$ ipython --no-banner

In [1]: import numpy as np

In [2]: from numpy import linalg as LA

In [3]: np.set_printoptions(suppress=True, linewidth=120)

In [4]: def rnd(a):
   ...:     return np.round(a, 3) + 0
   ...: 

In [5]: feats = np.loadtxt("sample0.csv", delimiter=",")

In [6]: feats
Out[6]: 
array([[-1.,  0., -1.,  0., -1.,  0.],
       [-2., -1., -2., -1., -2., -1.],
       [ 0.,  1.,  0.,  1.,  0.,  1.],
       [-1.,  0., -1.,  0., -1.,  0.],
       [-2., -1., -2., -1., -2., -1.],
       [ 0.,  1.,  0.,  1.,  0.,  1.]])

In [7]: # rows 0 and 3 are equal

In [8]: Uu, s, vt = LA.svd(feats)

In [9]: rnd(s)
Out[9]: array([6.   , 2.449, 0.   , 0.   , 0.   , 0.   ])

In [10]: np.argmax(s[:-1] / (s[1:] + 1e-6)) + 1
Out[10]: np.int64(2)

In [11]: Y = Uu[:, :2] @ np.diag(s[:2]) @ vt[:2]

In [12]: rnd(LA.norm(feats - Y, 2)), rnd(s[2])
Out[12]: (np.float64(0.0), np.float64(0.0))

In [13]: LA.matrix_rank(Y)
Out[13]: np.int64(2)

In [14]: rnd(Y)
Out[14]: 
array([[-1.,  0., -1.,  0., -1.,  0.],
       [-2., -1., -2., -1., -2., -1.],
       [ 0.,  1.,  0.,  1.,  0.,  1.],
       [-1.,  0., -1.,  0., -1.,  0.],
       [-2., -1., -2., -1., -2., -1.],
       [ 0.,  1.,  0.,  1.,  0.,  1.]])

In [15]: print(rnd(LA.norm(feats - Y) / LA.norm(feats)))
0.0

In [16]: print(np.allclose(feats[:-1].T @ LA.lstsq(feats[:-1].T, feats[-1])[0], feats[-1]))
True

In [17]: print(np.unique(feats.round(6), axis=0).shape)
(3, 6)

In [18]: LA.lstsq(feats[:-1].T, feats[-1])[2]
Out[18]: np.int32(2)

In [19]: W2 = np.array([[4, 8, 6], [9, 2, 3], [1, 9, 7]])

In [20]: rng = np.random.default_rng(4396)

In [21]: J = (rng.random((12, 3)) < 0.25) @ W2

In [22]: J
Out[22]: 
array([[ 9,  2,  3],
       [ 0,  0,  0],
       [14, 19, 16],
       [ 9,  2,  3],
       [ 9,  2,  3],
       [ 9,  2,  3],
       [ 0,  0,  0],
       [ 9,  2,  3],
       [ 0,  0,  0],
       [ 4,  8,  6],
       [10, 11, 10],
       [ 9,  2,  3]])

In [23]: # rows 0 and 3 are equal

In [24]: P = J @ LA.solve(J.T @ J, J.T)

In [25]: rnd(np.diag(P))
Out[25]: array([0.167, 0.   , 0.667, 0.167, 0.167, 0.167, 0.   , 0.167, 0.   , 0.667, 0.667, 0.167])

In [26]: rnd(np.trace(P))
Out[26]: np.float64(3.0)

In [27]: d = LA.norm(J[:, None] - J[None], axis=-1)

In [28]: np.unravel_index(d.round(6).argmax(), d.shape)
Out[28]: (np.int64(1), np.int64(2))

In [29]: rnd(LA.norm(J - J.mean(axis=0), axis=1))
Out[29]: array([ 3.279,  9.023, 20.283,  3.279,  3.279,  3.279,  9.023,  3.279,  9.023,  5.107,  9.526,  3.279])

In [30]: rnd(d[3])
Out[30]: array([ 0.   ,  9.695, 21.977,  0.   ,  0.   ,  0.   ,  9.695,  0.   ,  9.695,  8.367, 11.446,  0.   ])

In [31]: print(LA.matrix_rank(d ** 2))
5

In [32]: d.shape
Out[32]: (12, 12)

In [33]: d[3].round(6).argsort(kind="stable")[:4]
Out[33]: array([0, 3, 4, 5])

In [34]: A = np.loadtxt("a.csv", delimiter=",")

In [35]: rnd(A)
Out[35]: 
array([[0.6  , 0.2  , 0.2  ],
       [0.286, 0.429, 0.286],
       [0.25 , 0.25 , 0.5  ]])

In [36]: # rows sum to 1

In [37]: labels = rng.permutation(3)

In [38]: Y = A[:, labels] * rng.choice([-1, 1], 3)

In [39]: print(rnd(Y))
[[-0.2    0.6   -0.2  ]
 [-0.286  0.286 -0.429]
 [-0.5    0.25  -0.25 ]]

In [40]: Uu, _, vt = LA.svd(A.T @ Y)

In [41]: labels
Out[41]: array([2, 0, 1])

In [42]: rnd(LA.lstsq(A, Y)[0])
Out[42]: 
array([[ 0.,  1.,  0.],
       [ 0.,  0., -1.],
       [-1.,  0.,  0.]])

In [43]: arr = np.load("dump.npy")

In [44]: print(arr)
[[0. 1. 1. 1.]
 [1. 0. 1. 1.]
 [1. 1. 0. 1.]
 [1. 1. 1. 0.]]

In [45]: O, V = LA.qr(arr[:, :3])[0], LA.qr(arr[:, 3:])[0]

In [46]: s = LA.svd(O.T @ V, compute_uv=False)

In [47]: print(rnd(LA.norm(O @ O.T - V @ V.T, 2)))
1.0

In [48]: print(rnd(s))
[0.756]

In [49]: rnd(np.degrees(np.arccos(s.clip(0, 1))))
Out[49]: array([40.893])

In [50]: m1 = np.loadtxt("run14.csv", delimiter=",")

In [51]: rnd(m1)
Out[51]: 
array([[-2.895, -0.563,  0.55 ],
       [-0.563,  0.017, -2.947],
       [ 0.55 , -2.947, -0.122]])

In [52]: # equal to its transpose

In [53]: rnd(LA.eigvals(m1))
Out[53]: array([ 3., -3., -3.])

In [54]: rnd(LA.det(2 * m1)), rnd(LA.det(m1))
Out[54]: (np.float64(216.0), np.float64(27.0))

In [55]: rnd(np.einsum("ii->", m1))
Out[55]: np.float64(-3.0)

In [56]: rnd(LA.eigvals(m1).sum().real)
Out[56]: np.float64(-3.0)

In [57]: print(rnd(LA.det(m1.T)))
27.0

In [58]: W2 = 5 * np.array([[-0.5, -1.3, 2.1], [0.0, 1.7, 1.0]])

In [59]: labels = rng.integers(0, 2, 14)

In [60]: M = W2[labels] + rng.normal(size=(14, 3))

In [61]: rnd(M)
Out[61]: 
array([[-0.944,  8.675,  5.83 ],
       [ 1.815, 10.185,  3.791],
       [ 0.471,  7.083,  5.692],
       [-0.638, 10.278,  5.327],
       [-0.171,  8.829,  5.962],
       [-1.727, -5.917, 12.552],
       [ 0.679,  9.38 ,  6.158],
       [ 0.92 ,  7.819,  3.85 ],
       [-0.287,  9.469,  2.689],
       [-1.682, -8.074, 10.096],
       [ 0.82 ,  9.311,  3.785],
       [-2.742, -7.483, 10.429],
       [-0.479,  7.983,  4.455],
       [-0.789,  8.907,  4.968]])

In [62]: cov = np.cov(M, rowvar=False)

In [63]: rnd(np.median(M, axis=0))
Out[63]: array([-0.383,  8.752,  5.51 ])

In [64]: rnd(np.corrcoef(M[:, 2], M[:, 1])[0, 1])
Out[64]: np.float64(-0.909)

In [65]: print(rnd(np.polyfit(M[:, 2], M[:, 1], 1)))
[-2.173 18.742]

In [66]: x = np.array([0, -2, 2])

In [67]: target = M @ x

In [68]: rnd(LA.lstsq(M, target)[0])
Out[68]: array([ 0., -2.,  2.])

In [69]: rnd(LA.pinv(M) @ M)
Out[69]: 
array([[1., 0., 0.],
       [0., 1., 0.],
       [0., 0., 1.]])

In [70]: target = target + 0.1 * rng.normal(size=14)

In [71]: rnd(target)
Out[71]: 
array([ -5.626, -12.715,  -2.808,  -9.941,  -5.559,  36.971,  -6.582,  -7.898, -13.577,  36.577, -11.079,  35.967,
        -6.949,  -7.81 ])

In [72]: b, *_ = LA.lstsq(M, target)

In [73]: b.round()
Out[73]: array([-0., -2.,  2.])

In [74]: rnd(b)
Out[74]: array([-0.021, -2.001,  2.007])

In [75]: print(rnd(LA.norm(target - M @ b)))
0.31

In [76]: rnd(M.T @ (target - M @ b))
Out[76]: array([0., 0., 0.])

In [77]: [round(float(LA.norm(LA.solve(M.T @ M + lam * np.eye(3), M.T @ target))), 2) for lam in (0, 1, 10, 100)]
Out[77]: [2.83, 2.82, 2.76, 2.39]

In [78]: Xs = M - M.mean(axis=0)

In [79]: Uu, s, vt = LA.svd(Xs, full_matrices=False)

In [80]: rnd(s ** 2 / (s ** 2).sum())
Out[80]: array([0.968, 0.022, 0.01 ])

In [81]: rnd(Xs.mean(axis=0))
Out[81]: array([0., 0., 0.])

In [82]: rnd(np.abs(vt[-1]))
Out[82]: array([0.972, 0.044, 0.229])

In [83]: print(np.abs(Uu[:, 0]).argmax())
9

In [84]: W0 = np.array([[0, -2, 2, 2], [1, 2, 0, -2]])

In [85]: def softmax(z):
    ...:     e = np.exp(z - z.max(axis=-1, keepdims=True))
    ...:     return e / e.sum(axis=-1, keepdims=True)
    ...: 

In [86]: print(rnd(softmax(10 * W0[0])))
[0.  0.  0.5 0.5]

In [87]: rnd(softmax(W0[0]))
Out[87]: array([0.063, 0.009, 0.464, 0.464])

In [88]: rnd(softmax(W0[0] + -3))
Out[88]: array([0.063, 0.009, 0.464, 0.464])

In [89]: att = W0 @ W0.T / np.sqrt(4)

In [90]: rnd(softmax(att)[0] @ W0)
Out[90]: array([ 0., -2.,  2.,  2.])

In [91]: rnd(softmax(att + np.triu(np.full(att.shape, -np.inf), 1)))
Out[91]: 
array([[1., 0.],
       [0., 1.]])

In [92]: K = np.load("arr.npy")

In [93]: K
Out[93]: 
array([[ -4,  -2,  -5],
       [-10,  -5,   1],
       [  6,   3,  -4],
       [ -4,  -2,   1]])

In [94]: # rank 2

In [95]: print(LA.cond(K) > 100)
True

In [96]: [round(float(x), 3) for x in LA.svd(K, compute_uv=False)[:3]]
Out[96]: [14.574, 6.373, 0.0]

In [97]: np.argsort(-LA.norm(K, axis=0).round(6), kind="stable")[:3]
Out[97]: array([0, 2, 1])

In [98]: r = LA.matrix_rank(K)

In [99]: r
Out[99]: np.int64(2)

In [100]: null = LA.svd(K)[2][r:].T

In [101]: [int(LA.matrix_rank(np.delete(K, i, axis=0))) for i in range(4)]
Out[101]: [2, 2, 2, 2]

In [102]: null.shape
Out[102]: (3, 1)

In [103]: print(LA.matrix_rank(K.T @ K), LA.matrix_rank(K @ K.T))
2 2

In [104]: print(rnd(null @ null.T))
[[ 0.2 -0.4  0. ]
 [-0.4  0.8  0. ]
 [ 0.   0.   0. ]]
